$ python3 -q
>>> import numpy as np
>>> np.set_printoptions(suppress=True, linewidth=200)
>>> M = np.load("a.npy")
>>> M
array([[ 0.885,  0.454, -0.753],
       [ 0.38 ,  0.139, -0.273],
       [ 0.38 ,  0.139, -0.273],
       [-0.995, -0.782,  0.97 ],
       [-0.998, -0.831,  0.983],
       [-0.989, -0.721,  0.949],
       [-0.976, -0.647,  0.912],
       [-0.885, -0.454,  0.753],
       [-0.922, -0.508,  0.808],
       [ 0.537,  0.207, -0.397],
       [ 0.664,  0.273, -0.508],
       [-0.976, -0.647,  0.912],
       [ 0.964,  0.604, -0.885],
       [ 0.664,  0.273, -0.508],
       [ 0.964,  0.604, -0.885],
       [ 0.38 ,  0.139, -0.273],
       [-0.197, -0.07 ,  0.139],
       [ 0.   ,  0.   ,  0.   ],
       [ 0.38 ,  0.139, -0.273],
       [-0.964, -0.604,  0.885]])
>>> out = np.c_[M[:, :2] @ np.array([[2, 0], [2, 0]]), np.array([0, 1, 2, 2, 3, 2, 0, 2, 0, 2, 2, 2, 1, 2, 0, 1, 3, 3, 0, 3])]
>>> out.round(3)
array([[ 2.678,  0.   ,  0.   ],
       [ 1.038,  0.   ,  1.   ],
       [ 1.038,  0.   ,  2.   ],
       [-3.554,  0.   ,  2.   ],
       [-3.658,  0.   ,  3.   ],
       [-3.42 ,  0.   ,  2.   ],
       [-3.246,  0.   ,  0.   ],
       [-2.678,  0.   ,  2.   ],
       [-2.86 ,  0.   ,  0.   ],
       [ 1.488,  0.   ,  2.   ],
       [ 1.874,  0.   ,  2.   ],
       [-3.246,  0.   ,  2.   ],
       [ 3.136,  0.   ,  1.   ],
       [ 1.874,  0.   ,  2.   ],
       [ 3.136,  0.   ,  0.   ],
       [ 1.038,  0.   ,  1.   ],
       [-0.534,  0.   ,  3.   ],
       [ 0.   ,  0.   ,  3.   ],
       [ 1.038,  0.   ,  0.   ],
       [-3.136,  0.   ,  3.   ]])
>>> np.round(np.linalg.norm(np.linalg.qr(M)[0].T @ out, axis=0) ** 2 / ((out ** 2).sum(axis=0) + 1e-12), 3)
array([1.   , 0.   , 0.407])
>>> np.linalg.matrix_rank(np.c_[M, out])
np.int64(4)
